% ipython --no-banner

In [1]: import numpy as np

In [2]: from numpy import linalg as LA

In [3]: np.set_printoptions(suppress=True, linewidth=160)

In [4]: X = np.array([[1, -3, -1], [-3, 2, -2], [3, -3, 3]])

In [5]: print(X)
[[ 1 -3 -1]
 [-3  2 -2]
 [ 3 -3  3]]

In [6]: Y = np.array([[0, 3], [-3, 2]])

In [7]: C = np.kron(Y, X)

In [8]: print(round(LA.norm(C, 2), 1), np.round(LA.norm(Y, 2) * LA.norm(X, 2), 1))
28.6 28.6

In [9]: print(C.shape)
(6, 6)

In [10]: print(C)
[[ 0  0  0  3 -9 -3]
 [ 0  0  0 -9  6 -6]
 [ 0  0  0  9 -9  9]
 [-3  9  3  2 -6 -2]
 [ 9 -6  6 -6  4 -4]
 [-9  9 -9  6 -6  6]]

In [11]: print(LA.matrix_rank(C))
6

In [12]: O, V = LA.qr(X[:, :1])[0], LA.qr(X[:, 1:])[0]

In [13]: sv = LA.svd(O.T @ V, compute_uv=False)

In [14]: print(np.round(np.degrees(np.arccos(sv.clip(0, 1))), 1))
[11.]

In [15]: print(sv.round(1))
[1.]

In [16]: print(round(LA.norm(O @ O.T - V @ V.T, 2), 1))
1.0

In [17]: rng = np.random.default_rng(955)

In [18]: labels = rng.permutation(3)

In [19]: print(labels)
[1 0 2]

In [20]: Y = X[labels][:, labels]

In [21]: print(np.diag(Y))
[2 1 3]

In [22]: x0 = np.array([1, 2, 3])

In [23]: target = X @ x0

In [24]: coef, lr = np.zeros(3), 1 / LA.norm(X, 2) ** 2

In [25]: for i in range(30):
    ...:     coef -= lr * X.T @ (X @ coef - target)
    ...:     if i % 5 == 0: print(i, round(LA.norm(X @ coef - target), 1))
    ...: 
0 8.4
5 3.6
10 1.5
15 0.7
20 0.3
25 0.1

In [26]: print(round(float(LA.cond(X)), 1))
10.7

In [27]: print(coef.round(1))
[0.9 1.9 3. ]

In [28]: Uu, sv, Vt = LA.svd(X, full_matrices=False)

In [29]: print(np.round(sv / sv[0], 1))
[1.  0.4 0.1]

In [30]: print(Uu.shape, sv.shape, Vt.shape)
(3, 3) (3,) (3, 3)

In [31]: print(np.abs(Uu[:, 0]).round(6).argmax())
2

In [32]: print(np.round(np.cumsum(sv ** 2) / np.sum(sv ** 2), 1))
[0.9 1.  1. ]

In [33]: print(sv.round(1))
[6.9 2.7 0.6]

In [34]: print(np.round(np.sqrt((sv ** 2).sum()), 1), np.round(LA.norm(X), 1))
7.4 7.4

In [35]: E = np.loadtxt("w.csv", delimiter=",")

In [36]: print(E)
[[1. 1. 2.]
 [2. 1. 1.]
 [1. 2. 1.]]

In [37]: O = E.astype(float).copy()

In [38]: for j in range(3):
    ...:     O[:, j] -= O[:, :j] @ (O[:, :j].T @ O[:, j])
    ...:     O[:, j] /= LA.norm(O[:, j])
    ...: 

In [39]: print(np.round(O.T @ O, 1) + 0)
[[1. 0. 0.]
 [0. 1. 0.]
 [0. 0. 1.]]

In [40]: print(np.round(O.T @ E, 1) + 0)
[[2.4 2.  2. ]
 [0.  1.4 0.6]
 [0.  0.  1.2]]

In [41]: print(E @ np.ones(3))
[4. 4. 4.]

In [42]: print(np.allclose(E @ E.T, E.T @ E))
True

In [43]: print(np.round(np.fft.fft(E[0]), 1))
[ 4. +0.j  -0.5+0.9j -0.5-0.9j]

In [44]: P = np.triu(np.array([[-6, -2, -2], [7, 5, -4], [-8, -9, -9]]), 1) + np.eye(3)

In [45]: Y = P @ E @ LA.inv(P)

In [46]: print(np.round(np.poly(Y), 1))
[ 1. -3. -3. -4.]

In [47]: print(Y)
[[ -5. -15. -72.]
 [ -2. -11. -51.]
 [  1.   4.  19.]]

In [48]: print(LA.matrix_rank(Y))
3

In [49]: arr = np.eye(3, dtype=int)[rng.permutation(3)]

In [50]: print(arr)
[[0 1 0]
 [1 0 0]
 [0 0 1]]

In [51]: labels = rng.permutation(3)

In [52]: Y = X[:, labels] * rng.choice([-1, 1], 3)

In [53]: print(Y)
[[ 3 -1 -1]
 [-2 -2  3]
 [ 3  3 -3]]

In [54]: Uu, _, Vt = LA.svd(X.T @ Y)

In [55]: print(np.round(Uu @ Vt, 1) + 0)
[[ 0.  0. -1.]
 [-1.  0.  0.]
 [ 0.  1.  0.]]

In [56]: th = np.radians(72)

In [57]: r_ = np.eye(3)

In [58]: r_[2, 2] = r_[1, 1] = np.cos(th)

In [59]: r_[2, 1], r_[1, 2] = -np.sin(th), np.sin(th)

In [60]: print(r_.round(1))
[[ 1.   0.   0. ]
 [ 0.   0.3  1. ]
 [ 0.  -1.   0.3]]

In [61]: Y = arr @ r_.T

In [62]: print(np.round(LA.svd(arr, compute_uv=False), 1), np.round(LA.svd(Y, compute_uv=False), 1))
[1. 1. 1.] [1. 1. 1.]

In [63]: print(np.allclose(LA.norm(arr, axis=1), LA.norm(Y, axis=1)))
True

In [64]: print(Y.round(1))
[[ 0.   0.3 -1. ]
 [ 1.   0.   0. ]
 [ 0.   1.   0.3]]

In [65]: evals, V = LA.eig(arr)

In [66]: print(np.round(np.sort(LA.eigvals(LA.inv(arr))), 1))
[-1.  1.  1.]

In [67]: print(np.round(LA.norm(arr, axis=0), 1))
[1. 1. 1.]

In [68]: print(arr[:, 2] @ arr[:, 0])
0

In [69]: print(np.round(LA.pinv(arr), 1))
[[0. 1. 0.]
 [1. 0. 0.]
 [0. 0. 1.]]

In [70]: print(arr.T @ arr)
[[1 0 0]
 [0 1 0]
 [0 0 1]]

In [71]: Y = arr + rng.integers(-2, 3, (3, 1)) @ rng.integers(-2, 3, (1, 3))

In [72]: print(Y)
[[0 1 0]
 [1 0 0]
 [0 0 1]]

In [73]: print(np.round(LA.svd(Y - arr, compute_uv=False), 1))
[0. 0. 0.]

In [74]: print(LA.matrix_rank(Y - arr, tol=1e-8))
0

In [75]: K = np.load("mat.npy")

In [76]: print(K)
[[4. 1. 0. 0.]
 [0. 4. 1. 0.]
 [0. 0. 4. 1.]
 [0. 0. 0. 4.]]

In [77]: x0 = np.array([1, 3, 2, 3])

In [78]: target = K @ x0

In [79]: print(target)
[ 7. 14. 11. 12.]

In [80]: print(np.round(LA.solve(K, K[:, 2]), 1))
[0. 0. 1. 0.]

In [81]: print(LA.matrix_rank(K - K[0, 0] * np.eye(4)))
3

In [82]: print(np.prod(np.diag(K)), np.round(LA.det(K), 1))
256.0 256.0

In [83]: Y = K[0, 0] * K[1:] - np.outer(K[1:, 0], K[0])

In [84]: print(Y)
[[ 0. 16.  4.  0.]
 [ 0.  0. 16.  4.]
 [ 0.  0.  0. 16.]]

In [85]: print(K[:, 0] / K[0, 0])
[1. 0. 0. 0.]

In [86]: P = np.triu(np.array([[-2, -1, -1, -2], [0, 2, -3, -2], [-2, -3, -2, -1], [-2, 0, -2, -3]]), 1) + np.eye(4)

In [87]: Y = P @ K @ LA.inv(P)

In [88]: print(Y)
[[ 4.  1.  2.  3.]
 [ 0.  4.  1. -2.]
 [ 0.  0.  4.  1.]
 [ 0.  0.  0.  4.]]

In [89]: print(LA.matrix_rank(Y))
4

In [90]: O, V = LA.qr(K[:, :3])[0], LA.qr(K[:, 3:])[0]

In [91]: sv = LA.svd(O.T @ V, compute_uv=False)

In [92]: print(sv.round(1))
[0.2]

In [93]: sv = 5 * 0.2 ** np.arange(3)

In [94]: W0 = rng.normal(size=(11, 3)) * rng.permutation(sv)

In [95]: print(W0.round(1) + 0)
[[  0.3   0.   -9.7]
 [  0.3  -0.4  -7.5]
 [  0.1  -1.1   0.9]
 [  0.2  -0.6 -12. ]
 [  0.1  -0.9   3. ]
 [  0.    0.1   1.8]
 [ -0.1  -0.2   5.6]
 [ -0.3  -1.1   2.3]
 [  0.2  -0.6  11.5]
 [ -0.2   0.5  -6.3]
 [  0.1   0.4  -1.9]]

In [96]: # column 2 dominates

In [97]: Xc = W0 - W0.mean(axis=1)
ValueError: operands could not be broadcast together with shapes (11,3) (11,) 


In [98]: Xc = W0 - W0.mean(axis=0)

In [99]: Uu, sv, Vt = LA.svd(Xc, full_matrices=False)

In [100]: print(sv.round(1))
[22.5  1.7  0.5]

In [101]: print(np.round(np.abs(Vt[-1]), 1) + 0)
[1. 0. 0.]

In [102]: print((np.sign(Uu[:, 0]) == np.sign(Uu[0, 0])).astype(int))
[1 1 0 1 0 0 0 0 0 1 1]

In [103]: print(LA.matrix_rank(Xc))
3

In [104]: print(np.abs(Vt[0]).argmax())
2

In [105]: Y = np.c_[W0[:, :1] @ np.array([[-2]]), np.array([3, 3, 2, 2, 2, 1, 3, 0, 1, 1, 2])]

In [106]: print(Y.round(1))
[[-0.5  3. ]
 [-0.6  3. ]
 [-0.2  2. ]
 [-0.5  2. ]
 [-0.2  2. ]
 [-0.1  1. ]
 [ 0.1  3. ]
 [ 0.5  0. ]
 [-0.4  1. ]
 [ 0.3  1. ]
 [-0.3  2. ]]

In [107]: print(LA.matrix_rank(Y))
2

In [108]: data = np.load("a.npy")

In [109]: print(data)
[[ 0.9 -0.1 -0.6]
 [ 1.2 -0.5  0.7]
 [-0.4  0.8  0.3]
 [-0.5  0.8  0.2]]

In [110]: x0 = np.array([0, 0, 1])

In [111]: target = data @ x0

In [112]: print(np.round(LA.solve(data.T @ data, data.T @ target), 1))
[0. 0. 1.]

In [113]: target = target + 0.1 * rng.normal(size=4)

In [114]: print(target.round(1))
[-0.5  0.6  0.4  0.1]

In [115]: coef, *_ = LA.lstsq(data, target)

In [116]: print(round(float(LA.norm(target - data @ coef)), 1))
0.1

In [117]: x0 = np.array([2, 2, -2])

In [118]: target = data @ x0

In [119]: coef, lr = np.zeros(3), 1 / LA.norm(data, 2) ** 2

In [120]: for i in range(6):
     ...:     coef -= lr * data.T @ (data @ coef - target)
     ...:     if i % 1 == 0: print(i, round(LA.norm(data @ coef - target), 1))
     ...: 
0 2.2
1 1.8
2 1.5
3 1.3
4 1.1
5 0.9

In [121]: print(coef.round(1))
[ 1.4  1.1 -1.5]

In [122]: A = np.load("sample6.npy")

In [123]: print(A)
[[ 5  3 15]
 [-2 -5 -6]
 [-3  4 -9]]

In [124]: # rank 2

In [125]: print([round(float(x), 1) for x in LA.svd(A, compute_uv=False)[:3]])
[19.6, 6.7, 0.0]

In [126]: labels = rng.permutation(3)

In [127]: print(labels)
[1 2 0]

In [128]: Y = A[labels][:, labels]

In [129]: print(round(float(LA.det(Y)), 1), round(LA.det(A[labels]), 1))
0.0 -0.0

In [130]: print(np.allclose(Y, A))
False

In [131]: print(Y)
[[-5 -6 -2]
 [ 4 -9 -3]
 [ 3 15  5]]
